$ ipython --no-banner

In [1]: import numpy as np

In [2]: from numpy import linalg as LA

In [3]: np.set_printoptions(precision=2, suppress=True, linewidth=160)

In [4]: J = np.loadtxt("mat.csv", delimiter=",")

In [5]: J
Out[5]: 
array([[11.06, -0.08,  0.37, -3.35],
       [-0.76, -2.25,  0.88, -7.19],
       [10.49, -2.82, -0.36, -2.82],
       [-2.91, -1.68,  1.79, -7.32],
       [-1.68, -2.21,  1.01, -7.99],
       [ 8.43, -0.95,  1.79, -3.81],
       [-2.71, -1.86,  2.41, -9.33],
       [ 2.02, -2.9 , -1.4 ,  0.08],
       [ 7.97, -1.6 , -0.61, -2.25],
       [ 0.65, -3.93, -1.64,  0.04],
       [ 9.93,  0.08, -2.98, -2.72],
       [-0.3 , -3.37, -1.44,  0.23],
       [ 1.37, -5.48, -2.09, -1.73],
       [ 1.29, -2.96, -2.06,  0.64],
       [-4.23, -0.63,  2.38, -6.61],
       [ 7.52,  0.85, -0.78, -2.91],
       [ 8.15, -2.18,  0.78, -3.34],
       [-2.07, -3.05,  1.08, -7.37],
       [ 1.34, -4.11, -3.62, -0.2 ],
       [-1.53, -1.48,  2.42, -8.86]])

In [6]: dist = LA.norm(J[:, None] - J[None], axis=-1)

In [7]: dist.mean(axis=1).argmax()
Out[7]: np.int64(0)

In [8]: x0 = np.array([-4, 1, 1, 3])

In [9]: a = np.maximum(J @ x0, 0)

In [10]: J.T @ a
Out[10]: array([0., 0., 0., 0.])

In [11]: idx = J[:, 1] > np.median(J[:, 1])

In [12]: u = J[idx].mean(axis=0) - J[~idx].mean(axis=0)

In [13]: ((J - J.mean(axis=0)) @ u > 0).astype(int)
Out[13]: array([1, 0, 1, 0, 0, 1, 1, 0, 1, 0, 1, 0, 0, 0, 0, 1, 1, 0, 0, 1])

In [14]: (((J - J.mean(axis=0)) @ u > 0) == idx).mean()
Out[14]: np.float64(0.85)

In [15]: u
Out[15]: array([ 2.93,  2.36,  1.72, -2.42])

In [16]: F = np.load("run7.npy")

In [17]: F
Out[17]: 
array([[4, 5, 4],
       [1, 1, 2],
       [5, 7, 4]])

In [18]: evals, vecs = LA.eig(F)

In [19]: np.sort(LA.eigvals(LA.inv(F)))
Out[19]: array([-0.65,  0.1 ,  8.05])

In [20]: np.round(F @ vecs[:, 0] - evals[0] * vecs[:, 0], 2) + 0
Out[20]: array([0., 0., 0.])

In [21]: mat = np.array([[0.6, 0.4, 0.5, -1.0, 0.6],
    ...:     [2.1, 0.2, 1.5, 1.0, 0.2],
    ...:     [0.1, -0.9, -1.3, 0.2, 0.9],
    ...:     [0.3, -0.1, 0.7, -0.7, 0.8]])

In [22]: mat
Out[22]: 
array([[ 0.6,  0.4,  0.5, -1. ,  0.6],
       [ 2.1,  0.2,  1.5,  1. ,  0.2],
       [ 0.1, -0.9, -1.3,  0.2,  0.9],
       [ 0.3, -0.1,  0.7, -0.7,  0.8]])

In [23]: rng = np.random.default_rng(572866)

In [24]: out = mat + rng.integers(-2, 3, (4, 3)) @ rng.integers(-2, 3, (3, 5))

In [25]: out
Out[25]: 
array([[-3.4,  8.4,  0.5,  3. ,  2.6],
       [ 5.1, -8.8, -0.5, -2. ,  0.2],
       [-3.9,  5.1, -3.3,  4.2,  2.9],
       [ 2.3, -4.1,  0.7, -2.7, -0.2]])

In [26]: LA.matrix_rank(out - mat, tol=1e-8)
Out[26]: np.int64(3)

In [27]: np.abs(out - mat).sum(axis=1)
Out[27]: array([18., 17., 18.,  9.])

In [28]: out - mat
Out[28]: 
array([[-4.,  8.,  0.,  4.,  2.],
       [ 3., -9., -2., -3.,  0.],
       [-4.,  6., -2.,  4.,  2.],
       [ 2., -4.,  0., -2., -1.]])

In [29]: u = np.array([-2, 7, -1])

In [30]: np.convolve(out[0], u)
Out[30]: array([  6.8, -40.6,  61.2, -10.9,  15.3,  15.2,  -2.6])

In [31]: def softmax(z):
    ...:     e = np.exp(z - z.max(axis=-1, keepdims=True))
    ...:     return e / e.sum(axis=-1, keepdims=True)
    ...: 

In [32]: softmax(mat[3])
Out[32]: array([0.19, 0.13, 0.29, 0.07, 0.32])

In [33]: softmax(mat[3] + -3)
Out[33]: array([0.19, 0.13, 0.29, 0.07, 0.32])

In [34]: np.round(softmax(10 * mat[3]), 2) + 0
Out[34]: array([0.  , 0.  , 0.27, 0.  , 0.73])

In [35]: softmax(mat).sum(axis=1)
Out[35]: array([1., 1., 1., 1.])

In [36]: scores = mat @ mat.T / np.sqrt(5)

In [37]: softmax(scores)[3] @ mat
Out[37]: array([ 0.8 ,  0.02,  0.56, -0.26,  0.61])

In [38]: softmax(scores).round(6).argmax(axis=1)
Out[38]: array([0, 1, 2, 3])

In [39]: softmax(scores)
Out[39]: 
array([[0.36, 0.24, 0.11, 0.29],
       [0.05, 0.89, 0.01, 0.05],
       [0.11, 0.08, 0.67, 0.14],
       [0.31, 0.24, 0.13, 0.32]])

In [40]: W0 = np.load("w.npy")

In [41]: W0
Out[41]: 
array([[0, 0, 1, 0],
       [0, 7, 0, 0],
       [6, 0, 0, 0],
       [0, 0, 0, 3]])

In [42]: out = W0 / np.sqrt((W0 ** 2).mean(axis=1, keepdims=True))

In [43]: LA.matrix_rank(W0 - W0.mean(axis=1, keepdims=True))
Out[43]: np.int64(3)

In [44]: W0 - W0.mean(axis=1, keepdims=True)
Out[44]: 
array([[-0.25, -0.25,  0.75, -0.25],
       [-1.75,  5.25, -1.75, -1.75],
       [ 4.5 , -1.5 , -1.5 , -1.5 ],
       [-0.75, -0.75, -0.75,  2.25]])

In [45]: out[2]
Out[45]: array([2., 0., 0., 0.])

In [46]: LA.matrix_rank(out) == LA.matrix_rank(W0)
Out[46]: np.True_

In [47]: Q = W0.astype(float).copy()

In [48]: for j in range(4):
    ...:     Q[:, j] -= Q[:, :j] @ (Q[:, :j].T @ Q[:, j])
    ...:     Q[:, j] /= LA.norm(Q[:, j])
    ...: 

In [49]: Q
Out[49]: 
array([[0., 0., 1., 0.],
       [0., 1., 0., 0.],
       [1., 0., 0., 0.],
       [0., 0., 0., 1.]])

In [50]: Q.T @ W0
Out[50]: 
array([[6., 0., 0., 0.],
       [0., 7., 0., 0.],
       [0., 0., 1., 0.],
       [0., 0., 0., 3.]])

In [51]: out = np.array([[0, 5], [6, 0], [3, 3]])

In [52]: K = np.kron(np.eye(3, dtype=int), out)

In [53]: K
Out[53]: 
array([[0, 5, 0, 0, 0, 0],
       [6, 0, 0, 0, 0, 0],
       [3, 3, 0, 0, 0, 0],
       [0, 0, 0, 5, 0, 0],
       [0, 0, 6, 0, 0, 0],
       [0, 0, 3, 3, 0, 0],
       [0, 0, 0, 0, 0, 5],
       [0, 0, 0, 0, 6, 0],
       [0, 0, 0, 0, 3, 3]])

In [54]: u = np.array([9, -6])

In [55]: np.polyval(u, K[8])
Out[55]: array([-6, -6, -6, -6, 21, 21])

In [56]: np.convolve(K[8], u)
Out[56]: array([  0,   0,   0,   0,  27,   9, -18])

In [57]: K.reshape(-1, 2)
Out[57]: 
array([[0, 5],
       [0, 0],
       [0, 0],
       [6, 0],
       [0, 0],
       [0, 0],
       [3, 3],
       [0, 0],
       [0, 0],
       [0, 0],
       [0, 5],
       [0, 0],
       [0, 0],
       [6, 0],
       [0, 0],
       [0, 0],
       [3, 3],
       [0, 0],
       [0, 0],
       [0, 0],
       [0, 5],
       [0, 0],
       [0, 0],
       [6, 0],
       [0, 0],
       [0, 0],
       [3, 3]])

In [58]: K.ravel(order="F")
Out[58]: 
array([0, 6, 3, 0, 0, 0, 0, 0, 0, 5, 0, 3, 0, 0, 0, 0, 0, 0, 0, 0, 0, 0, 6, 3, 0, 0, 0, 0, 0, 0, 5, 0, 3, 0, 0, 0, 0, 0, 0, 0, 0, 0, 0, 6, 3, 0, 0, 0, 0, 0, 0,
       5, 0, 3])

In [59]: T = K.reshape(9, 2, -1)

In [60]: np.einsum("ihd,jhd->hij", T, T).shape
Out[60]: (2, 9, 9)

In [61]: T[:, 0]
Out[61]: 
array([[0, 5, 0],
       [6, 0, 0],
       [3, 3, 0],
       [0, 0, 0],
       [0, 0, 6],
       [0, 0, 3],
       [0, 0, 0],
       [0, 0, 0],
       [0, 0, 0]])

In [62]: T.sum(axis=1)
Out[62]: 
array([[0, 5, 0],
       [6, 0, 0],
       [3, 3, 0],
       [5, 0, 0],
       [0, 0, 6],
       [3, 0, 3],
       [0, 0, 5],
       [0, 6, 0],
       [0, 3, 3]])

In [63]: x0 = np.array([-3, 0, 2, 2, 5, 3])

In [64]: target = K @ x0

In [65]: c, lr = np.zeros(6), 1 / LA.norm(K, 2) ** 2

In [66]: for i in range(5):
    ...:     c -= lr * K.T @ (K @ c - target)
    ...:     if i % 1 == 0: print(i, round(LA.norm(K @ c - target), 2))
    ...: 
0 3.77
1 1.59
2 0.67
3 0.28
4 0.12

In [67]: np.round(LA.cond(K), 2)
Out[67]: np.float64(1.31)

In [68]: m1 = np.load("test5.npy")

In [69]: m1
Out[69]: 
array([[-7., -2.,  1.,  0.,  0.],
       [ 5.,  8.,  3.,  0.,  0.],
       [-5., -5.,  1.,  0.,  0.],
       [ 0.,  0.,  0.,  4.,  3.],
       [ 0.,  0.,  0.,  3.,  2.]])

In [70]: (LA.matrix_power((m1 != 0) + (m1.T != 0) + np.eye(5), 5) > 0).astype(int)
Out[70]: 
array([[1, 1, 1, 0, 0],
       [1, 1, 1, 0, 0],
       [1, 1, 1, 0, 0],
       [0, 0, 0, 1, 1],
       [0, 0, 0, 1, 1]])

In [71]: round(float(LA.det(m1)), 2)
Out[71]: 106.0

In [72]: np.flatnonzero(LA.matrix_power((m1 != 0) + (m1.T != 0) + np.eye(5), 5)[2])
Out[72]: array([0, 1, 2])

In [73]: E = np.array([[-4, -1, 0, 1], [-1, 2, 2, 2], [0, 2, -2, 2], [1, 2, 2, -2]])

In [74]: evals, vecs = LA.eigh(E)

In [75]: x0 = np.array([1, 2, 1, 1])

In [76]: vecs * np.abs(evals) @ vecs.T
Out[76]: 
array([[ 4.02,  0.65, -0.17, -1.17],
       [ 0.65,  3.42,  0.68,  0.63],
       [-0.17,  0.68,  3.32, -0.7 ],
       [-1.17,  0.63, -0.7 ,  3.28]])

In [77]: x0 @ E @ x0
Out[77]: np.int64(18)

In [78]: round(x0 @ E @ x0 / (x0 @ x0), 2), round(float(evals[0]), 2), np.round(evals[-1], 2)
Out[78]: (np.float64(2.57), -4.98, np.float64(4.02))

In [79]: evals, vecs = LA.eigh(E)

In [80]: LA.eigvalsh(E + -2 * np.eye(4))
Out[80]: array([-6.98, -5.6 , -3.44,  2.02])

In [81]: (evals > 1e-8).sum(), (evals < -1e-8).sum()
Out[81]: (np.int64(1), np.int64(3))

In [82]: evals
Out[82]: array([-4.98, -3.6 , -1.44,  4.02])

In [83]: LA.svd(E, compute_uv=False)
Out[83]: array([4.98, 4.02, 3.6 , 1.44])

In [84]: np.unique(evals.round(6) + 0, return_counts=True)[1]
Out[84]: array([1, 1, 1, 1])

In [85]: np.round(vecs.T @ E @ vecs, 2) + 0
Out[85]: 
array([[-4.98,  0.  ,  0.  ,  0.  ],
       [ 0.  , -3.6 ,  0.  ,  0.  ],
       [ 0.  ,  0.  , -1.44,  0.  ],
       [ 0.  ,  0.  ,  0.  ,  4.02]])

In [86]: np.abs(vecs[:, -1]).round(6).argmax()
Out[86]: np.int64(1)

In [87]: M = np.load("arr.npy")

In [88]: M
Out[88]: 
array([[ 0.97,  0.1 , -0.05],
       [ 0.99, -0.01,  0.07],
       [ 1.08,  0.13, -0.03],
       [ 0.97, -0.03, -0.21],
       [ 0.93,  0.22,  0.09],
       [ 0.95,  0.08,  0.03],
       [ 1.05, -0.11, -0.06],
       [ 3.16,  0.14, -0.02],
       [ 2.95, -0.09,  0.  ],
       [ 3.12,  0.13,  0.1 ],
       [ 2.91, -0.01,  0.03],
       [ 3.03,  0.07,  0.02],
       [ 3.15, -0.24,  0.01],
       [ 2.98, -0.14, -0.02],
       [ 2.96,  0.06, -0.01],
       [ 3.01,  0.12, -0.24],
       [ 2.83, -0.01,  0.03],
       [ 2.88, -0.06, -0.02],
       [ 2.95,  0.04, -0.07],
       [ 2.96, -0.1 ,  0.08],
       [ 3.09, -0.08, -0.06]])

In [89]: out = M / np.sqrt((M ** 2).mean(axis=1, keepdims=True))

In [90]: LA.matrix_rank(M - M.mean(axis=1, keepdims=True))
Out[90]: np.int64(2)

In [91]: out[11]
Out[91]: array([1.73, 0.04, 0.01])
